>>> import numpy as np
>>> import numpy.linalg as la
>>> np.set_printoptions(precision=3, suppress=True, linewidth=100, legacy="1.25")
>>> A = np.loadtxt("a.csv", delimiter=",")
>>> A
array([[-0.483, -0.385, -0.076, -0.188,  0.545,  0.112,  0.087,  0.338,  0.361],
       [-0.351, -0.176, -0.283, -0.218, -0.175, -0.536, -0.457, -0.01 , -0.14 ],
       [ 0.439,  0.004, -0.308, -0.748,  0.184, -0.073,  0.088,  0.015, -0.233],
       [ 0.044,  0.243,  0.542, -0.297,  0.381,  0.264, -0.363, -0.109, -0.04 ],
       [-0.176,  0.448,  0.036, -0.334, -0.433,  0.066,  0.315,  0.492,  0.255],
       [-0.088,  0.311,  0.119, -0.169, -0.078, -0.265, -0.309, -0.338,  0.579],
       [ 0.351, -0.031, -0.312,  0.152, -0.103,  0.351, -0.616,  0.436,  0.224],
       [-0.395,  0.619, -0.361,  0.147,  0.276,  0.14 , -0.118,  0.025, -0.394],
       [ 0.088,  0.035,  0.475,  0.107,  0.086, -0.467, -0.131,  0.567, -0.286],
       [ 0.351,  0.28 , -0.236,  0.272,  0.453, -0.434,  0.193,  0.062,  0.327]])
>>> np.round(A.T @ A, 3) + 0
array([[1., 0., 0., 0., 0., 0., 0., 0., 0.],
       [0., 1., 0., 0., 0., 0., 0., 0., 0.],
       [0., 0., 1., 0., 0., 0., 0., 0., 0.],
       [0., 0., 0., 1., 0., 0., 0., 0., 0.],
       [0., 0., 0., 0., 1., 0., 0., 0., 0.],
       [0., 0., 0., 0., 0., 1., 0., 0., 0.],
       [0., 0., 0., 0., 0., 0., 1., 0., 0.],
       [0., 0., 0., 0., 0., 0., 0., 1., 0.],
       [0., 0., 0., 0., 0., 0., 0., 0., 1.]])
>>> x = np.array([-7, 7, 6, 8, -3, 2, -2, 0, -4])
>>> rhs = A @ x
>>> np.round(la.lstsq(A, rhs)[0], 3) + 0
array([-7.,  7.,  6.,  8., -3.,  2., -2.,  0., -4.])
>>> rng = np.random.default_rng(360411)
>>> rhs = rhs + 0.05 * rng.normal(size=10)
>>> rhs
array([ -4.371,  -1.31 , -10.752,   2.545,   1.723,   0.112,  -2.002,   7.405,   3.521,  -3.678])
>>> b, *_ = la.lstsq(A, rhs)
>>> b
array([-6.96 ,  7.04 ,  5.967,  7.957, -3.03 ,  2.04 , -1.962, -0.012, -4.066])
>>> [round(float(la.norm(la.solve(A.T @ A + lam * np.eye(9), A.T @ rhs))), 2) for lam in (0, 1, 10, 100)]
[15.19, 7.59, 1.38, 0.15]
>>> proj = A @ la.solve(A.T @ A, A.T)
>>> np.allclose(proj @ proj, proj)
True
>>> proj @ A[:, 1]
array([-0.385, -0.176,  0.004,  0.243,  0.448,  0.311, -0.031,  0.619,  0.035,  0.28 ])
>>> np.round(la.eigvalsh(proj), 3) + 0
array([0., 1., 1., 1., 1., 1., 1., 1., 1., 1.])
>>> A2 = A / la.norm(A, axis=1, keepdims=True)
>>> gram = A2 @ A2.T
>>> gram[3]
array([ 0.062, -0.224,  0.116,  1.   , -0.122,  0.271,  0.016,  0.104,  0.171, -0.187])
>>> (np.abs(gram) > 0.9).astype(int)
array([[1, 0, 0, 0, 0, 0, 0, 0, 0, 0],
       [0, 1, 0, 0, 0, 0, 0, 0, 0, 0],
       [0, 0, 1, 0, 0, 0, 0, 0, 0, 0],
       [0, 0, 0, 1, 0, 0, 0, 0, 0, 0],
       [0, 0, 0, 0, 1, 0, 0, 0, 0, 0],
       [0, 0, 0, 0, 0, 1, 0, 0, 0, 0],
       [0, 0, 0, 0, 0, 0, 1, 0, 0, 0],
       [0, 0, 0, 0, 0, 0, 0, 1, 0, 0],
       [0, 0, 0, 0, 0, 0, 0, 0, 1, 0],
       [0, 0, 0, 0, 0, 0, 0, 0, 0, 1]])
>>> A2 = np.c_[A[:, :8] @ np.array([[2, 0, 1, 2, 1, 2, 2, 1],
...     [1, 1, 1, 0, 2, 1, 2, 0],
...     [1, 2, 2, 0, 2, 1, 1, 2],
...     [0, 2, 2, 1, 0, 1, 2, 2],
...     [1, 2, 2, 0, 2, 0, 0, 0],
...     [0, 1, 1, 2, 2, 2, 0, 1],
...     [0, 0, 0, 1, 2, 1, 0, 2],
...     [1, 2, 2, 0, 0, 1, 1, 2]]), np.array([1, -2, 1, 3, 1, -1, 3, 1, 1, 0])]
>>> A2
array([[-0.543,  0.965,  0.482, -0.843,  0.082, -0.966, -1.85 , -0.05 ,  1.   ],
       [-1.347, -2.085, -2.436, -2.451, -3.608, -2.92 , -1.784, -2.825, -2.   ],
       [ 0.772, -1.783, -1.344,  0.073,  0.229, -0.216, -0.902, -1.538,  1.   ],
       [ 1.145,  1.543,  1.587, -0.044,  2.179,  0.632,  0.413, -0.145,  3.   ],
       [ 0.192,  0.037, -0.139, -0.238,  0.689,  0.738,  0.405,  0.908,  1.   ],
       [-0.162, -0.886, -0.974, -1.184, -0.533, -1.092, -0.111, -1.747, -1.   ],
       [ 0.692,  0.665,  1.016,  0.939, -1.073,  1.032,  1.067,  0.02 ,  3.   ],
       [-0.231,  0.933,  0.538, -0.481,  0.717, -0.197,  0.407, -0.869,  1.   ],
       [ 1.339,  2.039,  2.127, -0.783,  0.083,  0.295,  1.504,  1.658,  1.   ],
       [ 1.262,  0.95 ,  1.301,  0.299,  0.864,  0.405,  1.633,  0.5  ,  0.   ]])
>>> la.matrix_rank(np.c_[A, A2])
10
>>> np.round(la.lstsq(A, A2[:, 0])[0], 3) + 0
array([2., 1., 1., 0., 1., 0., 0., 1., 0.])
>>> la.norm(la.qr(A)[0].T @ A2, axis=0) ** 2 / ((A2 ** 2).sum(axis=0) + 1e-12)
array([1.   , 1.   , 1.   , 1.   , 1.   , 1.   , 1.   , 1.   , 0.998])
>>> la.matrix_rank(A2)
9
>>> data = np.array([[1, -1, 2, 0], [2, -1, 5, -1], [-1, -3, -4, 5]])
>>> data[-1] = data[0] + 2 * data[1]
>>> data
array([[ 1, -1,  2,  0],
       [ 2, -1,  5, -1],
       [ 5, -3, 12, -2]])
>>> Uu, sig, Vt = la.svd(data)
>>> np.argmax(sig[:-1] / (sig[1:] + 1e-6)) + 1
2
>>> A2 = Uu[:, :2] @ np.diag(sig[:2]) @ Vt[:2]
>>> la.matrix_rank(A2)
2
>>> round(np.abs(data - A2).max(), 3)
0.0
>>> round(la.norm(data - A2) / la.norm(data), 3)
0.0
>>> A2.round(3) + 0
array([[ 1., -1.,  2.,  0.],
       [ 2., -1.,  5., -1.],
       [ 5., -3., 12., -2.]])
>>> theta = np.radians(135)
>>> R = np.eye(4)
>>> R[1, 1] = R[2, 2] = np.cos(theta)
>>> R[1, 2], R[2, 1] = -np.sin(theta), np.sin(theta)
>>> R
array([[ 1.   ,  0.   ,  0.   ,  0.   ],
       [ 0.   , -0.707, -0.707,  0.   ],
       [ 0.   ,  0.707, -0.707,  0.   ],
       [ 0.   ,  0.   ,  0.   ,  1.   ]])
>>> A2 = data @ R.T
>>> np.abs(A2 - data).max(axis=0)
array([ 0.   ,  3.364, 22.607,  0.   ])
>>> np.round(la.det(R), 3), round(float(np.trace(R)), 3)
(1.0, 0.586)
>>> np.allclose(la.norm(data, axis=1), la.norm(A2, axis=1))
True
>>> X = np.array([[0, 0, 1, 1, 0, 1, 2],
...     [0, 0, -2, 0, -1, -2, -1],
...     [0, 0, 0, -1, 2, 0, 0],
...     [0, 0, 0, 0, -1, 0, 1],
...     [0, 0, 0, 0, 0, -2, -2],
...     [0, 0, 0, 0, 0, 0, 0],
...     [0, 0, 0, 0, 0, 0, 0]])
>>> Uu, sig, Vt = la.svd(X)
>>> evecs = Vt[:(sig > 1e-8).sum()]
>>> x = X[5] + 3 * X[2] + rng.integers(2) * np.eye(7)[5]
>>> x
array([ 0.,  0.,  0., -3.,  6.,  0.,  0.])
>>> np.round(np.diag(evecs.T @ evecs), 3) + 0
array([0., 0., 1., 1., 1., 1., 1.])
>>> Uu, sig, Vt = la.svd(X)
>>> np.argmax(sig[:-1] / (sig[1:] + 1e-6)) + 1
5
>>> A2 = Uu[:, :5] @ np.diag(sig[:5]) @ Vt[:5]
>>> A2.round(3) + 0
array([[ 0.,  0.,  1.,  1.,  0.,  1.,  2.],
       [ 0.,  0., -2.,  0., -1., -2., -1.],
       [ 0.,  0.,  0., -1.,  2.,  0.,  0.],
       [ 0.,  0.,  0.,  0., -1.,  0.,  1.],
       [ 0.,  0.,  0.,  0.,  0., -2., -2.],
       [ 0.,  0.,  0.,  0.,  0.,  0.,  0.],
       [ 0.,  0.,  0.,  0.,  0.,  0.,  0.]])
>>> round(np.abs(X - A2).max(), 3)
0.0
>>> np.round(la.norm(X - A2, 2), 3), sig[5]
(0.0, 0.0)
>>> rk = la.matrix_rank(X)
>>> rk
5
>>> ns = la.svd(X)[2][rk:].T
>>> [int(la.matrix_rank(X[:, :j + 1])) for j in range(7)]
[0, 0, 1, 2, 3, 4, 5]
>>> np.round(ns @ ns.T, 3) + 0
array([[1., 0., 0., 0., 0., 0., 0.],
       [0., 1., 0., 0., 0., 0., 0.],
       [0., 0., 0., 0., 0., 0., 0.],
       [0., 0., 0., 0., 0., 0., 0.],
       [0., 0., 0., 0., 0., 0., 0.],
       [0., 0., 0., 0., 0., 0., 0.],
       [0., 0., 0., 0., 0., 0., 0.]])
>>> la.matrix_rank(X.T @ X), la.matrix_rank(X @ X.T)
(5, 5)
>>> [int(la.matrix_rank(np.delete(X, i, axis=0))) for i in range(7)]
[4, 4, 4, 4, 4, 5, 5]
>>> X @ X
array([[ 0,  0,  0, -1,  1,  0,  1],
       [ 0,  0,  0,  2, -4,  2,  2],
       [ 0,  0,  0,  0,  1, -4, -5],
       [ 0,  0,  0,  0,  0,  2,  2],
       [ 0,  0,  0,  0,  0,  0,  0],
       [ 0,  0,  0,  0,  0,  0,  0],
       [ 0,  0,  0,  0,  0,  0,  0]])
>>> np.prod(np.diag(X)), np.round(la.det(X), 3)
(0, 0.0)
>>> idx = rng.permutation(7)
>>> idx
array([1, 3, 0, 6, 4, 2, 5])
>>> A2 = X[idx][:, idx]
>>> round(float(la.det(A2)), 3), np.round(la.det(X[idx]), 3)
(0.0, 0.0)
>>> np.allclose(A2, X)
False
>>> np.trace(A2)
0
>>> feats = np.loadtxt("x.csv", delimiter=",")
>>> feats
array([[-0.481, -0.089, -0.449,  0.676,  0.32 ],
       [-0.2  , -0.433, -0.581, -0.646,  0.128],
       [ 0.721, -0.572, -0.057,  0.267,  0.28 ],
       [ 0.28 ,  0.138, -0.57 ,  0.188, -0.736],
       [ 0.361,  0.677, -0.363, -0.137,  0.511]])
>>> idx = rng.permutation(5)
>>> idx
array([0, 1, 4, 3, 2])
>>> A2 = feats[idx][:, idx]
>>> np.diag(A2)
array([-0.481, -0.433,  0.511,  0.188, -0.057])
>>> round(la.det(A2), 3), round(la.det(feats[idx]), 3)
(1.0, -1.0)
>>> np.round(np.trace(A2), 3)
-0.273
>>> A2
array([[-0.481, -0.089,  0.32 ,  0.676, -0.449],
       [-0.2  , -0.433,  0.128, -0.646, -0.581],
       [ 0.361,  0.677,  0.511, -0.137, -0.363],
       [ 0.28 ,  0.138, -0.736,  0.188, -0.57 ],
       [ 0.721, -0.572,  0.28 ,  0.267, -0.057]])
>>> x = np.array([-1, -1, -1, -1, 2])
>>> np.round(la.norm(x), 3), round(float(la.norm(feats @ x)), 3)
(2.828, 2.828)
>>> np.sort(np.abs(np.degrees(np.angle(la.eigvals(feats)))))
array([  0.   ,  71.311,  71.311, 163.076, 163.076])
>>> feats.T @ (feats @ x)
array([-1., -1., -1., -1.,  2.])
>>> np.round(la.det(feats), 3)
1.0
>>> Q, R = la.qr(A)
>>> np.allclose(R.T @ R, A.T @ A)
True
>>> np.abs(np.diag(R))
array([1., 1., 1., 1., 1., 1., 1., 1., 1.])
>>> np.round(abs(R[0, 0]), 3), round(la.norm(A[:, 0]), 3)
(1.0, 1.0)
>>> Q.shape, R.shape
((10, 9), (9, 9))
>>> R.round(3) + 0
array([[1., 0., 0., 0., 0., 0., 0., 0., 0.],
       [0., 1., 0., 0., 0., 0., 0., 0., 0.],
       [0., 0., 1., 0., 0., 0., 0., 0., 0.],
       [0., 0., 0., 1., 0., 0., 0., 0., 0.],
       [0., 0., 0., 0., 1., 0., 0., 0., 0.],
       [0., 0., 0., 0., 0., 1., 0., 0., 0.],
       [0., 0., 0., 0., 0., 0., 1., 0., 0.],
       [0., 0., 0., 0., 0., 0., 0., 1., 0.],
       [0., 0., 0., 0., 0., 0., 0., 0., 1.]])
>>> Q
array([[-0.483, -0.385, -0.076, -0.188,  0.545,  0.112,  0.087,  0.338,  0.361],
       [-0.351, -0.176, -0.283, -0.218, -0.175, -0.536, -0.457, -0.01 , -0.14 ],
       [ 0.439,  0.004, -0.308, -0.748,  0.184, -0.073,  0.088,  0.015, -0.233],
       [ 0.044,  0.243,  0.542, -0.297,  0.381,  0.264, -0.363, -0.109, -0.04 ],
       [-0.176,  0.448,  0.036, -0.334, -0.433,  0.066,  0.315,  0.492,  0.255],
       [-0.088,  0.311,  0.119, -0.169, -0.078, -0.265, -0.309, -0.338,  0.579],
       [ 0.351, -0.031, -0.312,  0.152, -0.103,  0.351, -0.616,  0.436,  0.224],
       [-0.395,  0.619, -0.361,  0.147,  0.276,  0.14 , -0.118,  0.025, -0.394],
       [ 0.088,  0.035,  0.475,  0.107,  0.086, -0.467, -0.131,  0.567, -0.286],
       [ 0.351,  0.28 , -0.236,  0.272,  0.453, -0.434,  0.193,  0.062,  0.327]])
>>> np.round(np.trace(Q @ Q.T), 3)
9.0
>>> Q, evecs = la.qr(feats[:, :1])[0], la.qr(feats[:, 1:])[0]
>>> sig = la.svd(Q.T @ evecs, compute_uv=False)
>>> round(la.norm(Q @ Q.T - evecs @ evecs.T, 2), 3)
1.0
>>> np.degrees(np.arccos(sig.clip(0, 1)))
array([90.])
>>> sig.round(3) + 0
array([0.])
>>> E = np.array([[2, -2, 1, -2],
...     [0, 0, 1, -1],
...     [-2, -1, -1, -1],
...     [2, -2, 0, 1],
...     [2, 0, 1, 2],
...     [1, 0, -2, -2]])
>>> idx = rng.permutation(4)
>>> A2 = E[:, idx] * rng.choice([-1, 1], 4)
>>> A2
array([[ 1,  2, -2, -2],
       [ 1,  1,  0,  0],
       [-1,  1, -1,  2],
       [ 0, -1, -2, -2],
       [ 1, -2,  0, -2],
       [-2,  2,  0, -1]])
>>> Uu, _, Vt = la.svd(E.T @ A2)
>>> idx
array([2, 3, 1, 0])
>>> m1 = np.array([[0, 2, 15, 4], [-2, 0, -10, 14], [-15, 10, 0, -2], [-4, -14, 2, 0]])
>>> x = np.array([4, 2, 2, 5])
>>> rhs = E @ x
>>> la.lstsq(E, rhs)[0]
array([4., 2., 2., 5.])
>>> la.solve(E.T @ E, E.T @ rhs)
array([4., 2., 2., 5.])
>>> rhs = rhs + 0.05 * rng.normal(size=6)
>>> rhs
array([ -3.9  ,  -2.923, -17.043,   8.974,  19.986, -10.019])
>>> b, *_ = la.lstsq(E, rhs)
>>> [round(float(la.norm(la.solve(E.T @ E + lam * np.eye(4), E.T @ rhs))), 2) for lam in (0, 1, 10, 100)]
[7.0, 6.58, 4.46, 1.1]
>>> np.round(E.T @ (rhs - E @ b), 3) + 0
array([0., 0., 0., 0.])
>>> b
array([4.007, 2.008, 2.043, 4.969])
>>> round(la.norm(rhs - E @ b), 3)
0.015
>>> W0 = np.array([[-3, 2, -2, -2, -1, -5, -4],
...     [-5, 2, -4, -2, 4, -3, -3],
...     [-4, 4, -1, 3, -1, 2, 2],
...     [1, -2, -3, 5, -3, 1, 5],
...     [-1, 1, -2, -2, 3, 4, -4],
...     [-4, -1, 0, 2, -4, -1, 1],
...     [3, -5, 2, -2, 4, 3, -5]])
>>> x = np.array([-7, -5, 5, 7, -9, 8, 9])
>>> rhs = W0 @ x
>>> rhs
array([-80, -96,  67, 103, -53,  84, -57])
>>> np.round(la.solve(W0.T, W0[0]), 3) + 0
array([1., 0., 0., 0., 0., 0., 0.])
>>> la.solve(W0, rhs)
array([-7., -5.,  5.,  7., -9.,  8.,  9.])
>>> idx = rng.permutation(7)
>>> idx
array([6, 3, 5, 1, 4, 2, 0])
>>> A2 = W0[idx][:, idx]
>>> np.trace(A2)
0
>>> np.diag(A2)
array([-5,  5, -1,  2,  3, -1, -3])
>>> np.allclose(A2, W0)
False
